% python3 -q
>>> import numpy as np
>>> import numpy.linalg as la
>>> np.set_printoptions(suppress=True, linewidth=140)
>>> J = np.loadtxt("test13.csv", delimiter=",")
>>> print(J.round(1) + 0)
[[ 1.7 -3.4 -0.6  0.7  1.8 -2.   5.3  4.3  2.8 -4.8]
 [ 1.4 -3.1 -0.6  0.2  1.7 -1.9  5.3  4.7  2.5 -5.1]
 [-1.2  2.8  0.6  0.5 -1.4  1.7 -5.1 -5.1 -2.1  5.3]
 [-1.1  2.7  0.6  0.7 -1.4  1.7 -5.1 -5.2 -2.   5.4]
 [ 2.5 -4.  -0.6  2.8  2.4 -2.3  5.1  2.4  3.8 -3.5]
 [ 2.6 -4.1 -0.6  3.1  2.5 -2.4  5.   2.1  3.9 -3.2]
 [-1.9  1.4 -0.1 -5.7 -1.3  0.7  1.3  5.8 -2.4 -4.3]
 [-1.1  0.  -0.3 -4.6 -0.5 -0.1  2.9  6.3 -1.1 -5.3]
 [-2.6  4.1  0.6 -3.4 -2.5  2.4 -4.9 -1.8 -4.   3. ]
 [-2.2  1.8  0.  -6.  -1.5  0.9  0.8  5.5 -2.8 -3.9]
 [-2.3  4.   0.6 -2.5 -2.3  2.3 -5.2 -2.7 -3.7  3.8]
 [-1.8  3.5  0.6 -0.9 -1.9  2.1 -5.3 -4.1 -2.9  4.7]
 [-3.   3.8  0.4 -5.8 -2.6  2.1 -2.8  2.1 -4.3 -0.3]
 [-3.   3.7  0.4 -5.9 -2.5  2.  -2.5  2.4 -4.3 -0.7]
 [-2.6  4.1  0.6 -3.4 -2.5  2.4 -4.9 -1.8 -4.   3. ]
 [-2.6  4.1  0.6 -3.2 -2.5  2.4 -5.  -2.  -3.9  3.2]
 [ 3.  -4.1 -0.5  5.1  2.7 -2.3  3.8 -0.6  4.4 -1. ]
 [ 1.6 -0.9  0.2  5.4  1.  -0.4 -1.9 -6.   1.9  4.7]
 [ 2.3 -3.9 -0.7  2.2  2.3 -2.3  5.2  3.   3.6 -3.9]
 [ 2.3 -4.  -0.6  2.5  2.3 -2.3  5.2  2.7  3.7 -3.8]
 [ 1.1 -0.1  0.3  4.7  0.5  0.1 -2.8 -6.3  1.2  5.2]
 [-1.1  2.8  0.6  0.5 -1.4  1.7 -5.1 -5.1 -2.1  5.3]
 [-2.2  3.8  0.7 -2.  -2.2  2.2 -5.2 -3.2 -3.5  4.1]
 [ 2.5 -4.1 -0.6  3.1  2.5 -2.4  5.   2.1  3.9 -3.3]
 [-2.9  3.2  0.3 -6.2 -2.3  1.7 -1.5  3.6 -3.9 -1.9]]
>>> lab = J[:, 1] > np.median(J[:, 1])
>>> f = J[lab].mean(axis=0) - J[~lab].mean(axis=0)
>>> print(np.round((((J - J.mean(axis=0)) @ f > 0) == lab).mean(), 1))
0.9
>>> print(lab.astype(int))
[0 0 1 1 0 0 0 0 1 0 1 1 1 1 1 1 0 0 0 0 0 1 1 0 1]
>>> t3 = np.stack([J, 5 * J, J[::-1]])
>>> print(la.matrix_rank(t3.reshape(3, -1)))
2
>>> print(np.round(np.einsum("bij,cij->bc", t3, t3), 1))
[[ 2500.  12500.    726.2]
 [12500.  62500.   3630.9]
 [  726.2  3630.9  2500. ]]
>>> print(la.matrix_rank(t3))
[2 2 2]
>>> print(t3.shape)
(3, 25, 10)
>>> print(np.round(la.norm(t3, axis=(1, 2)), 1))
[ 50. 250.  50.]
>>> U, sig, Vh = la.svd(J, full_matrices=False)
>>> print(np.allclose(U * sig @ Vh, J))
True
>>> print(sig.round(1) + 0)
[41.4 28.1  0.   0.   0.   0.   0.   0.   0.   0. ]
>>> print(np.round(np.abs(Vh[0]), 1))
[0.2 0.4 0.1 0.2 0.2 0.2 0.5 0.3 0.4 0.4]
>>> print(np.round(sig / sig[0], 1) + 0)
[1.  0.7 0.  0.  0.  0.  0.  0.  0.  0. ]
>>> print(np.round(U.T @ U, 1) + 0)
[[1. 0. 0. 0. 0. 0. 0. 0. 0. 0.]
 [0. 1. 0. 0. 0. 0. 0. 0. 0. 0.]
 [0. 0. 1. 0. 0. 0. 0. 0. 0. 0.]
 [0. 0. 0. 1. 0. 0. 0. 0. 0. 0.]
 [0. 0. 0. 0. 1. 0. 0. 0. 0. 0.]
 [0. 0. 0. 0. 0. 1. 0. 0. 0. 0.]
 [0. 0. 0. 0. 0. 0. 1. 0. 0. 0.]
 [0. 0. 0. 0. 0. 0. 0. 1. 0. 0.]
 [0. 0. 0. 0. 0. 0. 0. 0. 1. 0.]
 [0. 0. 0. 0. 0. 0. 0. 0. 0. 1.]]
>>> print(np.abs(U[:, 0]).round(6).argmax())
18
>>> print(np.sqrt((sig ** 2).sum()), np.round(la.norm(J), 1))
50.0 50.0
>>> print(np.round(la.norm(J, 1), 1), round(float(la.norm(J, np.inf)), 1))
102.1 29.4
>>> print(round(la.norm(J) ** 2 / la.norm(J, 2) ** 2, 1))
1.5
>>> print(np.round(la.norm(J, axis=0), 1))
[11.  16.7  2.7 18.9 10.2  9.7 21.7 19.9 16.4 19.9]
>>> X = np.loadtxt("arr.csv", delimiter=",")
>>> print(X.round(1) + 0)
[[-0.4  0.3 -0.5 -0.2 -0.3 -0.4 -0.4  0.  -0.3]
 [ 0.  -0.3 -0.5  0.1  0.4 -0.1  0.2 -0.3  0.1]
 [ 0.1  0.4  0.1 -0.3  0.4  0.1  0.1 -0.2 -0.2]
 [-0.1 -0.1  0.1  0.   0.2  0.5 -0.3 -0.3 -0.3]
 [ 0.4  0.  -0.2  0.6 -0.2  0.1 -0.4 -0.2 -0.1]
 [ 0.2 -0.4 -0.1 -0.6 -0.4  0.3 -0.1 -0.1 -0.2]
 [ 0.2 -0.1  0.4 -0.2  0.1 -0.3 -0.4 -0.3  0.6]
 [-0.3  0.2  0.3  0.2 -0.5  0.1  0.4 -0.4  0. ]
 [-0.3 -0.5  0.4  0.2  0.2 -0.4 -0.1 -0.1 -0.5]
 [ 0.3 -0.1  0.2  0.1 -0.1 -0.1  0.1  0.5 -0.2]
 [-0.5 -0.3 -0.1  0.1  0.   0.3  0.   0.2  0.4]
 [-0.2  0.2  0.2  0.1  0.1  0.3 -0.4  0.3 -0.1]]
>>> t = np.radians(30)
>>> r_ = np.eye(9)
>>> r_[6, 6] = r_[1, 1] = np.cos(t)
>>> r_[6, 1], r_[1, 6] = -np.sin(t), np.sin(t)
>>> print(r_.round(1))
[[ 1.   0.   0.   0.   0.   0.   0.   0.   0. ]
 [ 0.   0.9  0.   0.   0.   0.   0.5  0.   0. ]
 [ 0.   0.   1.   0.   0.   0.   0.   0.   0. ]
 [ 0.   0.   0.   1.   0.   0.   0.   0.   0. ]
 [ 0.   0.   0.   0.   1.   0.   0.   0.   0. ]
 [ 0.   0.   0.   0.   0.   1.   0.   0.   0. ]
 [ 0.  -0.5  0.   0.   0.   0.   0.9  0.   0. ]
 [ 0.   0.   0.   0.   0.   0.   0.   1.   0. ]
 [ 0.   0.   0.   0.   0.   0.   0.   0.   1. ]]
>>> Y = X @ r_.T
>>> print(round(float(la.det(r_)), 1), np.round(np.trace(r_), 1))
1.0 8.7
>>> print(Y.round(1) + 0)
[[-0.4  0.  -0.5 -0.2 -0.3 -0.4 -0.5  0.  -0.3]
 [ 0.  -0.2 -0.5  0.1  0.4 -0.1  0.4 -0.3  0.1]
 [ 0.1  0.4  0.1 -0.3  0.4  0.1 -0.1 -0.2 -0.2]
 [-0.1 -0.2  0.1  0.   0.2  0.5 -0.2 -0.3 -0.3]
 [ 0.4 -0.2 -0.2  0.6 -0.2  0.1 -0.3 -0.2 -0.1]
 [ 0.2 -0.4 -0.1 -0.6 -0.4  0.3  0.1 -0.1 -0.2]
 [ 0.2 -0.3  0.4 -0.2  0.1 -0.3 -0.3 -0.3  0.6]
 [-0.3  0.4  0.3  0.2 -0.5  0.1  0.2 -0.4  0. ]
 [-0.3 -0.4  0.4  0.2  0.2 -0.4  0.2 -0.1 -0.5]
 [ 0.3 -0.1  0.2  0.1 -0.1 -0.1  0.2  0.5 -0.2]
 [-0.5 -0.3 -0.1  0.1  0.   0.3  0.1  0.2  0.4]
 [-0.2 -0.1  0.2  0.1  0.1  0.3 -0.5  0.3 -0.1]]
>>> print(np.allclose(X @ X.T, Y @ Y.T))
True
>>> arr = np.load("out2.npy")
>>> print(arr)
[[ 14 -10   5  -1  -6  -2  -2  -2   3   6]
 [-10  41   1  11  -2  14 -31   8  18 -16]
 [  5   1  12   2  -5   8 -11  13   4   0]
 [ -1  11   2  37   2 -11  -3   2  -4 -13]
 [ -6  -2  -5   2  31   8  19 -14  -2  10]
 [ -2  14   8 -11   8  34  -9  10  19   3]
 [ -2 -31 -11  -3  19  -9  58 -19 -19  18]
 [ -2   8  13   2 -14  10 -19  24   4  -9]
 [  3  18   4  -4  -2  19 -19   4  20  -2]
 [  6 -16   0 -13  10   3  18  -9  -2  16]]
>>> print(np.count_nonzero(arr))
98
>>> print(arr.mean(axis=0))
[0.5 3.4 2.9 2.2 4.1 7.4 0.1 1.7 4.1 1.3]
>>> print(arr - arr[0])
[[  0   0   0   0   0   0   0   0   0   0]
 [-24  51  -4  12   4  16 -29  10  15 -22]
 [ -9  11   7   3   1  10  -9  15   1  -6]
 [-15  21  -3  38   8  -9  -1   4  -7 -19]
 [-20   8 -10   3  37  10  21 -12  -5   4]
 [-16  24   3 -10  14  36  -7  12  16  -3]
 [-16 -21 -16  -2  25  -7  60 -17 -22  12]
 [-16  18   8   3  -8  12 -17  26   1 -15]
 [-11  28  -1  -3   4  21 -17   6  17  -8]
 [ -8  -6  -5 -12  16   5  20  -7  -5  10]]
>>> print(la.matrix_rank(arr))
8
>>> print(np.round(la.svd(arr, compute_uv=False), 1) + 0)
[117.1  57.9  48.1  26.5  20.9  12.    3.7   0.7   0.    0. ]
>>> print(np.diff(arr, axis=0))
[[-24  51  -4  12   4  16 -29  10  15 -22]
 [ 15 -40  11  -9  -3  -6  20   5 -14  16]
 [ -6  10 -10  35   7 -19   8 -11  -8 -13]
 [ -5 -13  -7 -35  29  19  22 -16   2  23]
 [  4  16  13 -13 -23  26 -28  24  21  -7]
 [  0 -45 -19   8  11 -43  67 -29 -38  15]
 [  0  39  24   5 -33  19 -77  43  23 -27]
 [  5  10  -9  -6  12   9   0 -20  16   7]
 [  3 -34  -4  -9  12 -16  37 -13 -22  18]]
>>> print(arr.sum(axis=0))
[ 5 34 29 22 41 74  1 17 41 13]
>>> U, sig, Vh = la.svd(arr)
>>> evecs = Vh[:(sig > 1e-8).sum()]
>>> rng = np.random.default_rng(435822)
>>> x = arr[4] + 4 * arr[2] + rng.integers(2) * np.eye(10)[9]
>>> print(x)
[ 14.   2.  43.  10.  11.  40. -25.  38.  14.  10.]
>>> print(np.round(evecs.T @ evecs, 1) + 0)
[[ 0.7 -0.1  0.2  0.1 -0.2  0.1 -0.1 -0.3  0.   0.1]
 [-0.1  0.9  0.1  0.1 -0.1  0.1  0.  -0.1  0.   0.1]
 [ 0.2  0.1  0.5  0.1  0.   0.  -0.1  0.3 -0.1  0.3]
 [ 0.1  0.1  0.1  0.9  0.1 -0.1  0.1  0.   0.  -0.2]
 [-0.2 -0.1  0.   0.1  0.9  0.1 -0.1 -0.1  0.   0.2]
 [ 0.1  0.1  0.  -0.1  0.1  0.9  0.1  0.1  0.  -0.2]
 [-0.1  0.  -0.1  0.1 -0.1  0.1  0.9  0.   0.   0.2]
 [-0.3 -0.1  0.3  0.  -0.1  0.1  0.   0.7  0.1  0. ]
 [ 0.   0.  -0.1  0.   0.   0.   0.   0.1  1.   0.1]
 [ 0.1  0.1  0.3 -0.2  0.2 -0.2  0.2  0.   0.1  0.6]]
>>> print(np.round(np.diag(evecs.T @ evecs), 1))
[0.7 0.9 0.5 0.9 0.9 0.9 0.9 0.7 1.  0.6]
>>> print(la.matrix_rank(np.vstack([arr, x])))
8
>>> print(np.unique(arr.round(6), axis=0).shape)
(10, 10)
>>> print(round(np.trace(la.pinv(arr) @ arr), 1))
8.0
>>> print(la.lstsq(arr[:-1].T, arr[-1])[2])
8
>>> U, sig, Vh = la.svd(arr)
>>> print(np.argmax(sig[:-1] / (sig[1:] + 1e-6)) + 1)
8
>>> Y = U[:, :8] @ np.diag(sig[:8]) @ Vh[:8]
>>> print(round(float(la.norm(arr - Y) / la.norm(arr)), 1))
0.0
>>> print(la.matrix_rank(arr, rtol=0.05))
6
>>> print(la.matrix_rank(Y))
8
>>> basis = J[[23, 14]].astype(float)
>>> for _ in range(4):
...     lab = la.norm(J[:, None] - basis, axis=-1).argmin(axis=1)
...     basis = np.array([J[lab == j].mean(axis=0) for j in range(2)])
... 
>>> print(lab)
[0 0 1 1 0 0 1 0 1 1 1 1 1 1 1 1 0 1 0 0 1 1 1 0 1]
>>> print(np.abs(basis[1] - basis[0]).argmax())
6
>>> feats = np.loadtxt("data.csv", delimiter=",")
>>> print(feats)
[[21.  3.  2. -2. -1.  3.  3. -2.  1.  1. -2.]
 [ 1. 17. -2.  0.  0.  2. -2.  1. -3. -3.  2.]
 [ 2.  1. 21.  0. -3. -3.  3.  1. -2.  2.  0.]
 [ 0.  2. -3. -3.  0.  0. -2.  0. -1.  2. -2.]
 [-1.  2.  1.  2. 23. -3. -3.  3. -1.  0. -2.]
 [-1.  2. -3.  2.  0. 10. -3. -2.  2.  2. -1.]
 [-2.  0.  0.  0.  3. -1.  1.  3.  2. -2.  1.]
 [-1. -3.  3.  1. -3. -2. -3. 21. -2.  1. -2.]
 [-3.  2.  3. -1. -2.  3.  3. -2. 11. -3.  0.]
 [ 1.  1. -3.  3.  1. -1.  1.  3.  1.  1.  2.]
 [-1.  2.  3. -2. -2.  3. -1. -1. -3.  1. 19.]]
>>> f = np.array([-4, -3, -3, 0, 0, -5, 0, 2, -2, -1, -4])
>>> Y = feats + np.outer(f, np.eye(11)[0])
>>> print(la.matrix_rank(la.inv(Y) - la.inv(feats), tol=1e-8))
1
>>> print(np.round(la.det(Y) / la.det(feats), 1), round(1 + la.solve(feats, f)[0], 1))
1.1 1.1
>>> M = np.load("sample7.npy")
>>> print(M)
[[ 10.6   0.   -0.4  -0.4]
 [  6.2  -0.1  -0.4   1.8]
 [  1.2   0.    0.2  -2.2]
 [ -3.    0.1   0.3   0.5]
 [  9.    0.    0.2  -1.2]
 [ -4.4   0.1   0.6   0. ]
 [  2.7   0.1   0.2  -3.8]
 [  5.9   0.    0.2   0.4]
 [ 12.6   0.1   0.3   1. ]
 [ 11.6   0.1   0.3  -3.6]
 [-17.9   0.1   0.4  -1.8]
 [ -4.9  -0.1  -0.6   1.6]
 [-14.3  -0.1  -0.3   1. ]
 [ -7.2  -0.1   0.7  -3.3]
 [  1.2  -0.1  -0.2   0.2]
 [  0.2   0.1  -0.6   0.7]
 [-24.1   0.   -0.3   0.7]
 [  5.1   0.1  -0.1  -1.5]
 [  4.8   0.    0.2   2.2]
 [  3.9  -0.1   0.3   0.5]
 [ -2.5  -0.1   0.2   1.1]
 [ -7.2   0.1  -0.1   0.5]
 [  0.    0.   -0.1  -0.3]
 [ 19.5   0.1   0.1  -0.4]
 [-12.1  -0.2  -0.6   1. ]
 [  4.9   0.1  -0.2  -0.8]
 [ 26.1   0.1  -0.3  -4.5]
 [ 15.    0.   -0.7   0. ]
 [ -4.4  -0.1   0.4   0.7]
 [  5.4  -0.1   0.1  -1.4]
 [ -8.5  -0.1   0.1  -1.4]
 [ -9.    0.    0.2  -3.5]
 [ 17.7   0.1   0.3   3.1]
 [  6.5   0.1   0.3  -0.5]
 [ -0.1  -0.1   0.1  -0.4]
 [ 10.8  -0.1  -0.4  -0.5]
 [-16.6   0.1  -0.2  -1.2]
 [  1.1   0.    0.   -1.1]
 [ -4.4   0.   -0.4   0.2]]
>>> Xs = M - M.mean(axis=0)
>>> U, sig, Vh = la.svd(Xs, full_matrices=False)
>>> print(np.round(np.abs(Vh[-1]), 1) + 0)
[0. 1. 0. 0.]
>>> print(np.abs(U[:, 0]).argmax())
16
>>> print(np.searchsorted(np.cumsum(sig ** 2) / (sig ** 2).sum(), 0.9) + 1)
1
>>> print(np.round(Xs.mean(axis=0), 1) + 0)
[0. 0. 0. 0.]
>>> print(la.matrix_rank(Xs))
4
